$ python3 -q
>>> import numpy as np
>>> import numpy.linalg as la
>>> np.set_printoptions(precision=2, suppress=True, linewidth=120)
>>> rnd = lambda a: np.round(a, 2) + 0
>>> other = np.array([[3, 1], [3, 2], [1, 2], [0, 3], [2, 1], [0, 3], [2, 0]])
>>> F = np.block([[np.zeros((7, 7)), other], [other.T, np.zeros((2, 2))]])
>>> F
array([[0., 0., 0., 0., 0., 0., 0., 3., 1.],
       [0., 0., 0., 0., 0., 0., 0., 3., 2.],
       [0., 0., 0., 0., 0., 0., 0., 1., 2.],
       [0., 0., 0., 0., 0., 0., 0., 0., 3.],
       [0., 0., 0., 0., 0., 0., 0., 2., 1.],
       [0., 0., 0., 0., 0., 0., 0., 0., 3.],
       [0., 0., 0., 0., 0., 0., 0., 2., 0.],
       [3., 3., 1., 0., 2., 0., 2., 0., 0.],
       [1., 2., 2., 3., 1., 3., 0., 0., 0.]])
>>> Uu, sig, Vh = la.svd(F)
>>> V = Vh[:(sig > 1e-8).sum()]
>>> rng = np.random.default_rng(185532)
>>> x0 = F[0] + -3 * F[8] + rng.integers(2) * np.eye(9)[2]
>>> x0
array([-3., -6., -6., -9., -3., -9.,  0.,  3.,  1.])
>>> rnd(la.norm(x0 - V.T @ V @ x0))
np.float64(0.0)
>>> print(rnd(np.diag(V.T @ V)))
[0.34 0.35 0.14 0.41 0.15 0.41 0.19 1.   1.  ]
>>> rank = la.matrix_rank(F)
>>> print(rank)
4
>>> N = la.svd(F)[2][rank:].T
>>> [int(la.matrix_rank(np.delete(F, i, axis=0))) for i in range(9)]
[4, 4, 4, 4, 4, 4, 4, 3, 3]
>>> [int(la.matrix_rank(F[:, :j + 1])) for j in range(9)]
[1, 2, 2, 2, 2, 2, 2, 3, 4]
>>> N.shape
(9, 5)
>>> [int(la.matrix_rank(F[:i])) for i in range(1, len(F) + 1)]
[1, 2, 2, 2, 2, 2, 2, 3, 4]
>>> Uu, sig, Vh = la.svd(F)
>>> print(np.argmax(sig[:-1] / (sig[1:] + 1e-6)) + 1)
4
>>> other = Uu[:, :4] @ np.diag(sig[:4]) @ Vh[:4]
>>> print(rnd(other))
[[0. 0. 0. 0. 0. 0. 0. 3. 1.]
 [0. 0. 0. 0. 0. 0. 0. 3. 2.]
 [0. 0. 0. 0. 0. 0. 0. 1. 2.]
 [0. 0. 0. 0. 0. 0. 0. 0. 3.]
 [0. 0. 0. 0. 0. 0. 0. 2. 1.]
 [0. 0. 0. 0. 0. 0. 0. 0. 3.]
 [0. 0. 0. 0. 0. 0. 0. 2. 0.]
 [3. 3. 1. 0. 2. 0. 2. 0. 0.]
 [1. 2. 2. 3. 1. 3. 0. 0. 0.]]
>>> print(rnd(la.norm(F - other, 2)), rnd(sig[4]))
0.0 0.0
>>> W0 = np.load("a.npy")
>>> print(W0)
[[-1.24  9.49 -4.22 -6.09]
 [ 3.11 -5.21  0.37  2.1 ]
 [ 1.58  1.38 -1.99 -1.81]
 [ 3.2   2.78 -4.01 -3.6 ]
 [-3.3  10.28 -3.01 -5.64]
 [-0.48  2.19 -0.81 -1.28]
 [ 5.78 -0.2  -4.41 -2.81]
 [-2.59  3.04  0.42 -0.79]
 [-3.27 10.27 -3.   -5.57]
 [-2.11  0.8   1.22  0.47]
 [ 5.82 -0.19 -4.41 -2.81]
 [-5.67  8.2  -0.03 -2.89]
 [ 3.09 -5.2   0.39  2.09]
 [-1.91 -4.26  3.82  4.  ]
 [-6.83  4.59  2.83  0.16]
 [-1.11 -3.62  2.83  3.14]
 [-6.01  5.28  1.8  -0.7 ]
 [ 2.83 -8.14  2.22  4.3 ]
 [-1.97  8.81 -3.19 -5.22]
 [ 2.72  4.98 -4.78 -4.87]
 [ 6.8  -4.59 -2.78 -0.21]
 [-2.28  5.89 -1.4  -3.02]
 [ 1.32 -1.51 -0.22  0.37]
 [ 3.99  3.5  -5.01 -4.52]
 [ 7.07 -1.72 -4.6  -2.37]]
>>> Ac = (W0 - W0.mean(axis=0)) / W0.std(axis=0)
>>> np.argwhere(np.abs(Ac) > 2)
array([], shape=(0, 2), dtype=int64)
>>> beta = la.lstsq(np.delete(Ac, 3, axis=1), Ac[:, 3])[0]
>>> print(rnd(1 - np.var(Ac[:, 3] - np.delete(Ac, 3, axis=1) @ beta)))
1.0
>>> np.abs(beta).argmax()
np.int64(1)
